>>> import numpy as np
>>> np.set_printoptions(precision=3, suppress=True, linewidth=160)
>>> arr = np.array([[2, 1, 3, 1],
...     [2, 4, 6, 3],
...     [5, 4, 8, 6],
...     [5, 6, 9, 6],
...     [8, 6, 11, 8],
...     [10, 7, 11, 10],
...     [11, 9, 12, 10],
...     [11, 9, 14, 12],
...     [13, 9, 16, 14],
...     [16, 11, 19, 15],
...     [18, 11, 20, 16],
...     [19, 14, 20, 17],
...     [20, 17, 23, 19],
...     [20, 20, 25, 22]])
>>> out = np.c_[arr[:, :1] @ np.array([[0]]), np.array([-2, -1, 2, -1, 1, 2, 0, 2, 0, 2, 1, 0, 0, 2])]
>>> out
array([[ 0, -2],
       [ 0, -1],
       [ 0,  2],
       [ 0, -1],
       [ 0,  1],
       [ 0,  2],
       [ 0,  0],
       [ 0,  2],
       [ 0,  0],
       [ 0,  2],
       [ 0,  1],
       [ 0,  0],
       [ 0,  0],
       [ 0,  2]])
>>> np.linalg.matrix_rank(np.c_[arr, out])
np.int64(5)
>>> np.linalg.norm(np.linalg.qr(arr)[0].T @ out, axis=0) ** 2 / ((out ** 2).sum(axis=0) + 1e-12)
array([0.   , 0.574])
>>> r0, r1 = arr[4], arr[9]
>>> r0 @ r0
np.int64(285)
>>> r0 @ r1
np.int64(523)
>>> p = (r0 @ r1) / (r0 @ r0) * r0
>>> r1 - p
array([ 1.319, -0.011, -1.186,  0.319])
>>> p
array([14.681, 11.011, 20.186, 14.681])
>>> np.linalg.matrix_rank(np.outer(r0, r1))
np.int64(1)
>>> Uu, sigma, Vh = np.linalg.svd(arr)
>>> sigma
array([97.431,  5.331,  3.932,  2.327])
>>> out = Uu[:, :1] @ np.diag(sigma[:1]) @ Vh[:1]
>>> round(np.linalg.norm(arr - out, 2), 3), round(float(sigma[1]), 3)
(np.float64(5.331), 5.331)
>>> np.linalg.matrix_rank(arr, rtol=0.05)
np.int64(2)
>>> vec = np.array([0, 1, 2, -1])
>>> target = arr @ vec
>>> np.round(np.linalg.lstsq(arr, target)[0], 3) + 0
array([ 0.,  1.,  2., -1.])
>>> target
array([ 6, 13, 14, 18, 20, 19, 23, 25, 27, 34, 35, 37, 44, 48])
>>> np.round(np.linalg.solve(arr.T @ arr, arr.T @ target), 3) + 0
array([ 0.,  1.,  2., -1.])
>>> rng = np.random.default_rng(908)
>>> target = target + 0.02 * rng.normal(size=14)
>>> target
array([ 6.018, 13.   , 14.012, 18.033, 19.98 , 18.987, 23.001, 25.011, 26.972, 34.006, 35.034, 37.004, 43.988, 48.001])
>>> beta, *_ = np.linalg.lstsq(arr, target)
>>> np.round(np.linalg.norm(target - arr @ beta), 3)
np.float64(0.059)
>>> [round(float(np.linalg.norm(np.linalg.solve(arr.T @ arr + lam * np.eye(4), arr.T @ target))), 2) for lam in (0, 1, 10, 100)]
[2.46, 2.24, 1.55, 1.11]
>>> beta.round()
array([ 0.,  1.,  2., -1.])
>>> beta
array([ 0.002,  1.001,  2.006, -1.01 ])
>>> np.round(arr.T @ (target - arr @ beta), 3) + 0
array([0., 0., 0., 0.])
>>> hat = arr @ np.linalg.solve(arr.T @ arr, arr.T)
>>> hat @ arr[:, 2]
array([ 3.,  6.,  8.,  9., 11., 11., 12., 14., 16., 19., 20., 20., 23., 25.])
>>> np.round(np.trace(hat), 3)
np.float64(4.0)
>>> X = np.array([[2, 3, 4, 5, 6],
...     [7, 8, 9, 10, 11],
...     [12, 13, 14, 15, 16],
...     [17, 18, 19, 20, 21],
...     [22, 23, 24, 25, 26]])
>>> X
array([[ 2,  3,  4,  5,  6],
       [ 7,  8,  9, 10, 11],
       [12, 13, 14, 15, 16],
       [17, 18, 19, 20, 21],
       [22, 23, 24, 25, 26]])
>>> # rows and columns are dependent
>>> out = X + rng.integers(-2, 3, (5, 2)) @ rng.integers(-2, 3, (2, 5))
>>> out
array([[ 0,  5,  8, 11,  9],
       [ 5, 10,  9,  8, 12],
       [14, 11, 14, 17, 15],
       [15, 20, 19, 18, 22],
       [20, 25, 22, 19, 26]])
>>> np.abs(out - X).sum(axis=1)
array([17,  7,  7,  7, 12])
>>> np.round(np.linalg.svd(out - X, compute_uv=False), 3) + 0
array([10.228,  7.169,  0.   ,  0.   ,  0.   ])
>>> out - X
array([[-2,  2,  4,  6,  3],
       [-2,  2,  0, -2,  1],
       [ 2, -2,  0,  2, -1],
       [-2,  2,  0, -2,  1],
       [-2,  2, -2, -6,  0]])
>>> F = np.array([[-0.6, -1.2, 1.4], [0.7, -0.1, 0.0], [-1.5, 0.6, -0.7]])
>>> F[:, 2] *= 5
>>> F
array([[-0.6, -1.2,  7. ],
       [ 0.7, -0.1,  0. ],
       [-1.5,  0.6, -3.5]])
>>> vec = np.array([-5, 1, 2])
>>> target = F @ vec
>>> beta, lr = np.zeros(3), 1 / np.linalg.norm(F, 2) ** 2
>>> for i in range(4):
...     beta -= lr * F.T @ (F @ beta - target)
...     if i % 1 == 0: print(i, round(np.linalg.norm(F @ beta - target), 3))
... 
0 8.45
1 8.037
2 7.644
3 7.271
>>> np.round(np.linalg.cond(F), 3)
np.float64(87.878)
>>> z = rng.permutation(3)
>>> z
array([1, 2, 0])
>>> out = F[z][:, z]
>>> np.sort(np.abs(np.linalg.eigvals(out)))
array([0.094, 3.67 , 3.67 ])
>>> np.trace(out)
np.float64(-4.2)
>>> C2 = F.T @ F
>>> np.trace(C2), (F ** 2).sum()
(np.float64(66.16), np.float64(66.16))
>>> C2
array([[  3.1 ,  -0.25,   1.05],
       [ -0.25,   1.81, -10.5 ],
       [  1.05, -10.5 ,  61.25]])
>>> np.linalg.svd(F, compute_uv=False) ** 2
array([63.07 ,  3.082,  0.008])
>>> np.allclose(C2, C2.T)
True
>>> mat = np.loadtxt("layer7.csv", delimiter=",")
>>> mat
array([[-19.,  -3.,  -2.,   1.],
       [  3.,  17.,   1.,   2.],
       [  1.,   0.,  80.,  -2.],
       [  1.,  -1.,  -1.,  -2.]])
>>> r0 = np.array([5, -3, -5])
>>> np.cross(mat[1, :3], mat[3, :3])
array([-16.,   4., -20.])
>>> W0 = np.load("m.npy")
>>> W0
array([[ 4,  3, -1],
       [-1, -3, -5],
       [ 4,  5,  0],
       [-2,  2, -1]])
>>> vec = np.array([0, 2, 2])
>>> h = np.maximum(W0 @ vec, 0)
>>> np.maximum(W0 @ (3 * vec), 0)
array([12,  0, 30,  6])
>>> np.maximum(W0 @ vec, 0) - np.maximum(-W0 @ vec, 0)
array([  4, -16,  10,   2])
>>> h
array([ 4,  0, 10,  2])
>>> vec = np.array([0, 2, 2])
>>> target = W0 @ vec
>>> np.linalg.solve(W0.T @ W0, W0.T @ target)
array([0., 2., 2.])
>>> target = target + 0.02 * rng.normal(size=4)
>>> target
array([  3.979, -16.024,   9.998,   2.013])
>>> beta, *_ = np.linalg.lstsq(W0, target)
>>> [round(float(np.linalg.norm(np.linalg.solve(W0.T @ W0 + lam * np.eye(3), W0.T @ target))), 2) for lam in (0, 1, 10, 100)]
[2.83, 2.75, 2.22, 0.91]
>>> np.round(np.linalg.norm(target - W0 @ beta), 3)
np.float64(0.006)
>>> beta.round()
array([-0.,  2.,  2.])
>>> W = np.array([[3, 2, 1, 2, 3, 3], [5, 9, 2, 6, 5, 4], [6, 5, 8, 1, 3, 6]])
>>> beta = np.array([2, -2, -2, -3, -3, -3])
>>> act = np.maximum(W0 @ W + beta, 0)
>>> (act > 0).mean(axis=0)
array([0.5 , 0.75, 0.25, 0.75, 0.5 , 0.5 ])
>>> np.linalg.matrix_rank(act)
np.int64(3)
>>> W2 = np.array([[1, 1, 2], [1, 3, 2], [0, 2, 0], [3, 3, 1], [0, 0, 3], [2, 2, 2]])
>>> act @ W2
array([[147, 203, 217],
       [  0,   0,   0],
       [253, 379, 375],
       [ 19,  33,  18]])
>>> (act @ W2).round(6).argmax(axis=1)
array([2, 0, 1, 1])
>>> out = np.array([[2, 1, 2], [2, 2, 0], [1, 1, 2]])
>>> np.einsum("ij,ij->i", W0, W0)
array([26, 35, 41,  9])
>>> np.vstack([W0, out.T]).shape
(7, 3)
>>> np.linalg.matrix_rank(np.vstack([W0, out.T]))
np.int64(3)
>>> np.einsum("ij->j", W0)
array([ 5,  7, -7])
>>> W0 @ out
array([[ 13,   9,   6],
       [-13, -12, -12],
       [ 18,  14,   8],
       [ -1,   1,  -6]])
>>> Uu, sigma, Vh = np.linalg.svd(F)
>>> np.argmax(sigma[:-1] / (sigma[1:] + 1e-6)) + 1
np.int64(2)
>>> sigma
array([7.942, 1.756, 0.09 ])
>>> out = Uu[:, :2] @ np.diag(sigma[:2]) @ Vh[:2]
>>> np.linalg.matrix_rank(out)
np.int64(2)
>>> m1 = np.cumsum(np.array([[1, 1, 0, 3],
...     [2, 1, 2, 0],
...     [3, 1, 0, 3],
...     [0, 2, 0, 0],
...     [1, 2, 1, 3],
...     [2, 2, 0, 0],
...     [3, 2, 1, 1],
...     [1, 3, 1, 2],
...     [2, 3, 2, 3],
...     [3, 3, 1, 1],
...     [3, 2, 2, 0],
...     [1, 0, 1, 1],
...     [3, 2, 3, 0],
...     [0, 0, 2, 2],
...     [1, 0, 2, 2],
...     [0, 1, 2, 0]]), axis=0)
>>> m1
array([[ 1,  1,  0,  3],
       [ 3,  2,  2,  3],
       [ 6,  3,  2,  6],
       [ 6,  5,  2,  6],
       [ 7,  7,  3,  9],
       [ 9,  9,  3,  9],
       [12, 11,  4, 10],
       [13, 14,  5, 12],
       [15, 17,  7, 15],
       [18, 20,  8, 16],
       [21, 22, 10, 16],
       [22, 22, 11, 17],
       [25, 24, 14, 17],
       [25, 24, 16, 19],
       [26, 24, 18, 21],
       [26, 25, 20, 21]])
>>> dist = np.linalg.norm(m1[:, None] - m1[None], axis=-1)
>>> (dist + 1e9 * np.eye(16)).round(6).argmin(axis=1)
array([ 1,  0,  3,  2,  5,  4,  5,  6,  9, 10, 11, 10, 13, 12, 15, 14])
>>> np.unravel_index(dist.round(6).argmax(), dist.shape)
(np.int64(0), np.int64(15))
>>> dist.shape
(16, 16)
>>> np.flatnonzero(dist[8] < dist.mean() / 2)
array([ 7,  8,  9, 10])
>>> dist[8].round(6).argsort(kind="stable")[:4]
array([ 8,  9,  7, 10])
>>> vec = np.array([3, -1, 0, 2])
>>> target = m1 @ vec
>>> beta, lr = np.zeros(4), 1 / np.linalg.norm(m1, 2) ** 2
>>> for i in range(30):
...     beta -= lr * m1.T @ (m1 @ beta - target)
...     if i % 5 == 0: print(i, round(np.linalg.norm(m1 @ beta - target), 3))
... 
0 12.875
5 12.731
10 12.59
15 12.454
20 12.32
25 12.191
>>> round(np.linalg.cond(m1), 3)
np.float64(38.594)
>>> data = np.load("run10.npy")
>>> data
array([[ 1.985,  1.988,  1.   ],
       [ 1.929,  1.898,  1.005],
       [ 2.021,  2.   ,  1.018],
       [ 1.944,  1.989,  1.02 ],
       [ 2.027,  1.969,  1.018],
       [ 2.031,  2.036,  0.947],
       [ 2.012,  2.097,  1.059],
       [ 2.008,  1.927,  0.984],
       [ 1.983,  1.947,  0.957],
       [ 1.962,  0.004,  2.997],
       [ 2.089,  0.007,  2.998],
       [ 2.074,  0.071,  3.073],
       [ 2.014, -0.032,  3.002],
       [ 1.951,  0.018,  2.998],
       [ 1.977,  0.015,  2.97 ],
       [ 1.937, -0.091,  3.039],
       [ 2.023, -0.006,  3.021],
       [ 2.051,  0.093,  2.99 ],
       [ 1.001,  0.98 , -0.004],
       [ 0.991,  1.045, -0.002],
       [ 0.937,  0.917,  0.045],
       [ 0.982,  0.915,  0.038],
       [ 0.99 ,  1.002,  0.077],
       [ 0.981,  0.895, -0.002],
       [ 1.035,  1.001,  0.048],
       [ 0.977,  1.017,  0.041],
       [ 0.981,  0.963, -0.043]])
>>> W2 = data[[23, 6]].astype(float)
>>> for _ in range(6):
...     z = np.linalg.norm(data[:, None] - W2, axis=-1).argmin(axis=1)
...     W2 = np.array([data[z == j].mean(axis=0) for j in range(2)])
... 
>>> z
array([1, 1, 1, 1, 1, 1, 1, 1, 1, 1, 1, 1, 1, 1, 1, 1, 1, 1, 0, 0, 0, 0, 0, 0, 0, 0, 0])
>>> np.bincount(z)
array([ 9, 18])
>>> W2
array([[0.986, 0.971, 0.022],
       [2.001, 0.996, 2.005]])
>>> np.abs(W2[1] - W2[0]).argmax()
np.int64(2)
